% ipython --no-banner

In [1]: import numpy as np

In [2]: import numpy.linalg as la

In [3]: np.set_printoptions(suppress=True, linewidth=200)

In [4]: rnd = lambda a: np.round(a, 2) + 0

In [5]: B = np.array([[-1, 3, 7], [2, -4, -9], [6, 9, -7]])

In [6]: cent = np.array([[1, 1, 0, 2], [2, 1, 1, 2], [1, 1, 1, 0], [1, 1, 0, 1]])

In [7]: J = np.block([[B, np.array([[2, 1, 1, 2], [1, 0, 0, 2], [1, 1, 2, 0]])], [np.zeros((4, 3)), cent]])

In [8]: print(J)
[[-1.  3.  7.  2.  1.  1.  2.]
 [ 2. -4. -9.  1.  0.  0.  2.]
 [ 6.  9. -7.  1.  1.  2.  0.]
 [ 0.  0.  0.  1.  1.  0.  2.]
 [ 0.  0.  0.  2.  1.  1.  2.]
 [ 0.  0.  0.  1.  1.  1.  0.]
 [ 0.  0.  0.  1.  1.  0.  1.]]

In [9]: blk = np.stack([J, 5 * J, J[::-1]])

In [10]: print(rnd(la.norm(blk, axis=(1, 2))))
[19.21 96.05 19.21]

In [11]: print(np.einsum("bij,cij->bc", blk, blk))
[[ 369. 1845.   28.]
 [1845. 9225.  140.]
 [  28.  140.  369.]]

In [12]: print(la.matrix_rank(blk.reshape(3, -1)))
2

In [13]: print((blk @ J.T).shape)
(3, 7, 7)

In [14]: x = np.array([-4, 0, -4, -3, -1, -3, -1])

In [15]: h1 = np.maximum(J @ x, 0)

In [16]: print(np.maximum(J @ (3 * x), 0))
[ 0. 69.  0.  0.  0.  0.  0.]

In [17]: print(np.flatnonzero(h1 > 1e-9))
[1]

In [18]: print(rnd(np.tanh(J @ x)))
[-1.  1. -1. -1. -1. -1. -1.]

In [19]: r0 = np.array([5, -2, -2, 2])

In [20]: v = np.array([5, -7, 3, 7])

In [21]: feats = r0[:, None] + v[None, :]

In [22]: print(feats)
[[10 -2  8 12]
 [ 3 -9  1  5]
 [ 3 -9  1  5]
 [ 7 -5  5  9]]

In [23]: # row 2 repeats row 1

In [24]: U, s, Vt = la.svd(J, full_matrices=False)

In [25]: print(rnd(np.sqrt((s ** 2).sum())), rnd(la.norm(J)))
19.21 19.21

In [26]: print(rnd(np.cumsum(s ** 2) / np.sum(s ** 2)))
[0.58 0.9  0.99 1.   1.   1.   1.  ]

In [27]: U, s, Vt = la.svd(feats)

In [28]: print(np.argmax(s[:-1] / (s[1:] + 1e-6)) + 1)
2

In [29]: B = U[:, :2] @ np.diag(s[:2]) @ Vt[:2]

In [30]: print(la.matrix_rank(feats, rtol=0.05))
2

In [31]: print(la.matrix_rank(B))
2

In [32]: U, s, Vt = la.svd(feats)

In [33]: V = Vt[:(s > 1e-8).sum()]

In [34]: rng = np.random.default_rng(9523)

In [35]: x = feats[2] + 3 * feats[0] + rng.integers(2) * np.eye(4)[0]

In [36]: print(x)
[ 34. -15.  25.  41.]

In [37]: print(np.allclose(V.T @ V @ x, x))
False

In [38]: print(la.matrix_rank(np.vstack([feats, x])))
3

In [39]: print(rnd(np.diag(V.T @ V)))
[0.33 0.95 0.26 0.47]

In [40]: X = np.load("w.npy")

In [41]: print(rnd(X))
[[ 0.09 -0.16 -0.47 -0.59  0.85 -0.17 -0.35 -2.74]
 [-0.8   1.78 -0.34 -0.78  0.63  1.77  0.97  0.06]
 [-1.42  0.44  1.22  0.56 -1.87 -0.22  0.57 -1.05]
 [-0.98 -1.3   0.48  1.74  1.18  1.3   0.   -0.12]
 [ 1.06 -0.05  2.1  -0.86 -0.12  1.21 -1.1  -0.11]
 [ 1.86  0.03 -0.79  1.16 -1.12  1.13  0.82 -0.58]
 [-0.71 -1.78 -0.93 -1.46 -1.12  1.03  0.02  0.14]
 [-0.53  0.88 -1.02  0.69 -0.66  0.53 -2.39  0.03]]

In [42]: x = np.array([-3, 2, 2, -2, 3, -1, 3, 3])

In [43]: y = X @ x

In [44]: print(rnd(y))
[ -6.9   10.02  -0.36  -0.29  -2.61 -13.2   -4.27  -9.67]

In [45]: print(rnd(la.solve(X, y + X[:, 0])))
[-2.  2.  2. -2.  3. -1.  3.  3.]

In [46]: print(rnd(la.solve(X, y)))
[-3.  2.  2. -2.  3. -1.  3.  3.]

In [47]: print(rnd(la.solve(X, -1 * y)))
[ 3. -2. -2.  2. -3.  1. -3. -3.]
